% ipython --no-banner

In [1]: import numpy as np

In [2]: np.set_printoptions(precision=2, suppress=True, linewidth=160, legacy="1.25")

In [3]: X = np.array([[1, 0, 0, 0], [-1, 1, 0, 0], [-1, -5, 1, 0], [1, 1, -5, 1]])

In [4]: # triangular

In [5]: x = np.array([0, 3, 3, 7])

In [6]: y = X @ x

In [7]: print(y)
[  0   3 -12  -5]

In [8]: print(np.linalg.solve(X, X[:, 3]))
[ 0. -0. -0.  1.]

In [9]: print(np.linalg.solve(X, y + X[:, 2]))
[0. 3. 4. 7.]

In [10]: U, sig, Vt = np.linalg.svd(X)

In [11]: print(sig)
[6.23 4.13 1.48 0.03]

In [12]: A2 = U[:, :3] @ np.diag(sig[:3]) @ Vt[:3]

In [13]: print(A2.round(2) + 0)
[[ 1.    0.    0.   -0.02]
 [-1.    1.    0.   -0.02]
 [-1.   -5.    1.    0.  ]
 [ 1.    1.   -5.    1.  ]]

In [14]: print(np.round(np.linalg.norm(X - A2, 2), 2), round(float(sig[3]), 2))
0.03 0.03

In [15]: print(np.linalg.matrix_rank(A2))
3

In [16]: print(round(float(np.linalg.norm(X - A2) / np.linalg.norm(X)), 2))
0.0

In [17]: print(np.linalg.matrix_rank(X - X[0, 0] * np.eye(4)))
3

In [18]: print(np.linalg.matrix_power(X - np.diag(np.diag(X)), 4))
[[0 0 0 0]
 [0 0 0 0]
 [0 0 0 0]
 [0 0 0 0]]

In [19]: print(np.prod(np.diag(X)), round(float(np.linalg.det(X)), 2))
1 1.0

In [20]: print(np.sort(np.linalg.eigvals(X)))
[1. 1. 1. 1.]

In [21]: print([int(np.linalg.matrix_rank(np.linalg.matrix_power(X, p))) for p in range(1, 5)])
[4, 4, 4, 4]

In [22]: print(X @ X)
[[  1   0   0   0]
 [ -2   1   0   0]
 [  3 -10   1   0]
 [  6  27 -10   1]]

In [23]: x = np.array([3, 3, -3, 1])

In [24]: y = X @ x

In [25]: c, lr = np.zeros(4), 1 / np.linalg.norm(X, 2) ** 2

In [26]: for i in range(250):
    ...:     c -= lr * X.T @ (X @ c - y)
    ...:     if i % 50 == 0: print(i, round(np.linalg.norm(X @ c - y), 2))
    ...: 
0 2.77
50 0.15
100 0.02
150 0.01
200 0.01

In [27]: print(c)
[ 2.99  2.98 -3.11  0.49]

In [28]: E = np.load("block13.npy")

In [29]: print(E)
[[ 0.96 -0.03 -0.97  0.98 -0.9   1.  ]
 [-0.96 -0.6  -0.91 -0.98 -0.96 -0.92]
 [-0.25  0.95  1.   -0.77  0.98 -1.  ]
 [ 0.92 -0.49 -0.98 -0.98 -1.   -0.95]
 [-0.99  0.07  0.78 -1.   -0.43 -1.  ]
 [ 0.86 -0.99 -1.   -1.   -1.   -1.  ]
 [-1.    0.98  0.62 -0.99 -0.48 -0.99]
 [ 0.99  0.3   0.58  1.    0.91  1.  ]
 [ 0.71 -0.77 -0.99  1.   -0.83  1.  ]
 [ 0.94  0.94  1.   -0.97  0.98 -1.  ]
 [-0.66  0.24  0.99  0.86  1.   -0.58]
 [-0.8   0.68  0.98 -1.   -0.49 -1.  ]
 [ 0.48 -0.38  0.91 -0.2   0.93 -0.99]
 [-1.   -0.29 -0.45 -0.82 -0.31 -0.16]
 [-1.    0.25 -1.   -0.91 -1.    1.  ]
 [ 0.97 -0.52  0.29 -0.95 -0.51 -1.  ]
 [-0.95 -0.18  0.43 -0.98 -0.08 -1.  ]
 [ 1.   -0.89 -0.8   0.94 -0.64  0.85]
 [ 0.91 -0.98 -1.    0.07 -0.99  1.  ]
 [-1.    0.58 -0.44 -0.31 -0.25  0.96]
 [ 1.   -0.67  1.   -0.75  1.   -1.  ]
 [-0.85  0.57  1.    0.06  1.   -1.  ]
 [ 0.99 -0.91 -0.99 -0.91 -1.   -0.66]]

In [30]: A2 = np.c_[E[:, :5] @ np.array([[2, 2, 2, 3, -3],
    ...:     [2, 3, -1, -3, -2],
    ...:     [1, -3, 0, 2, -2],
    ...:     [-2, 3, 2, -3, -1],
    ...:     [1, 2, -2, -3, -2]]), np.array([0, 1, 3, 0, 1, 0, 2, 1, 0, 2, 3, 2, 2, 2, 1, 0, 3, 2, 3, 2, 1, 0, 2])]

In [31]: print(A2)
[[-1.97  5.88  5.71  0.79 -0.06  0.  ]
 [-3.03 -5.85 -1.36  2.92  8.8   1.  ]
 [ 4.92 -1.   -4.95 -2.23 -4.34  3.  ]
 [ 0.84 -1.63  2.37  8.21  3.16  0.  ]
 [ 0.51 -7.97 -3.19  2.67  3.13  1.  ]
 [-0.26 -3.25  2.71  9.55  4.4   0.  ]
 [ 2.08 -4.85 -4.   -0.29  1.75  2.  ]
 [ 2.07  5.96  1.86 -2.5  -7.55  1.  ]
 [-3.94  3.42  5.85  1.95  2.05  0.  ]
 [ 7.68  0.75 -2.96  1.97 -7.69  2.  ]
 [-0.57  1.01 -1.84 -6.3  -3.34  3.  ]
 [ 2.25 -6.48 -3.3   1.99  1.06  2.  ]
 [ 2.44 -1.65 -0.92  2.21 -4.16  2.  ]
 [-1.7  -4.6  -2.73  0.36  5.92  2.  ]
 [-1.68 -2.98 -2.07 -0.02  7.41  1.  ]
 [ 2.58 -4.36  1.58  9.43 -0.48  0.  ]
 [ 0.05 -6.83 -3.52  1.73  3.49  3.  ]
 [-3.1   3.27  6.05  3.17  0.72  2.  ]
 [-2.27  0.11  4.92  6.43  3.14  3.  ]
 [-0.91 -0.37 -2.7  -3.94  3.53  2.  ]
 [ 4.16 -3.26 -0.83  6.26 -4.91  1.  ]
 [ 1.32 -0.81 -4.15 -5.44 -2.65  0.  ]
 [-0.01 -2.51  3.07  9.45  3.74  2.  ]]

In [32]: print(np.round(np.linalg.norm(A2 - E @ np.linalg.lstsq(E, A2)[0], axis=0), 2) + 0)
[0.   0.   0.   0.   0.   7.64]

In [33]: print(np.linalg.matrix_rank(np.c_[E, A2]))
7

In [34]: print(np.linalg.matrix_rank(A2))
6

In [35]: print(np.linalg.norm(np.linalg.qr(E)[0].T @ A2, axis=0) ** 2 / ((A2 ** 2).sum(axis=0) + 1e-12))
[1.  1.  1.  1.  1.  0.2]

In [36]: G = np.cov(E, rowvar=False)

In [37]: print(G)
[[ 0.84 -0.31 -0.2   0.23 -0.03  0.15]
 [-0.31  0.44  0.36 -0.06  0.27 -0.09]
 [-0.2   0.36  0.78 -0.08  0.61 -0.43]
 [ 0.23 -0.06 -0.08  0.62  0.11  0.48]
 [-0.03  0.27  0.61  0.11  0.67 -0.22]
 [ 0.15 -0.09 -0.43  0.48 -0.22  0.81]]

In [38]: print(np.linalg.eigvalsh(G)[::-1])
[1.93 1.05 0.8  0.2  0.1  0.06]

In [39]: print(np.corrcoef(E.T))
[[ 1.   -0.52 -0.25  0.32 -0.04  0.19]
 [-0.52  1.    0.62 -0.12  0.49 -0.16]
 [-0.25  0.62  1.   -0.12  0.84 -0.55]
 [ 0.32 -0.12 -0.12  1.    0.16  0.67]
 [-0.04  0.49  0.84  0.16  1.   -0.3 ]
 [ 0.19 -0.16 -0.55  0.67 -0.3   1.  ]]

In [40]: print(np.argwhere(np.triu(np.abs(np.corrcoef(E.T)) > 0.8, 1)))
[[2 4]]

In [41]: mat = np.load("a.npy")

In [42]: print(mat)
[[-1  3  1 -2 -2 -1  1  1]
 [ 1 -3  1  3 -1 -2  1 -2]
 [-1  0 -1  1 -1 -3  2  2]
 [ 1 -3 -3 -1 -2 -2 -3 -1]
 [-3  2  1 -2  1  2  1  0]
 [-1  3  0 -2 -1  1  0  2]
 [-1  3  0  2 -2 -2 -1  2]
 [ 3 -9  5 10 -6 -9  5 -7]]

In [43]: # row 7 is much longer than the rest

In [44]: U, sig, Vt = np.linalg.svd(mat)

In [45]: print(np.argmax(sig[:-1] / (sig[1:] + 1e-6)) + 1)
7

In [46]: A2 = U[:, :7] @ np.diag(sig[:7]) @ Vt[:7]

In [47]: print(np.round(np.abs(mat - A2).max(), 2))
0.0

In [48]: rng = np.random.default_rng(2204)

In [49]: A2 = mat + rng.integers(-2, 3, (8, 7)) @ rng.integers(-2, 3, (7, 8))

In [50]: print(A2)
[[ -2   6  -2  -7   5  -3  -9  12]
 [ -3  -3   3   3   0   0   0  -1]
 [ -5  -3  -3   3  -5   0   9  -7]
 [ 12   1  -3   1  -3  -4  -7   5]
 [ -7   9  -3   2   7   1  -4   8]
 [ -2   8  -2  -9   1   3  -4   3]
 [ 14   9  -4  13 -11  -6  -1   4]
 [  6  -7   9  13  -3 -13  -3   5]]

In [51]: print(np.linalg.matrix_rank(A2 - mat, tol=1e-8))
7

In [52]: print(np.round(np.linalg.svd(A2 - mat, compute_uv=False), 2) + 0)
[30.54 25.5  10.66 10.19  4.26  2.59  1.64  0.  ]
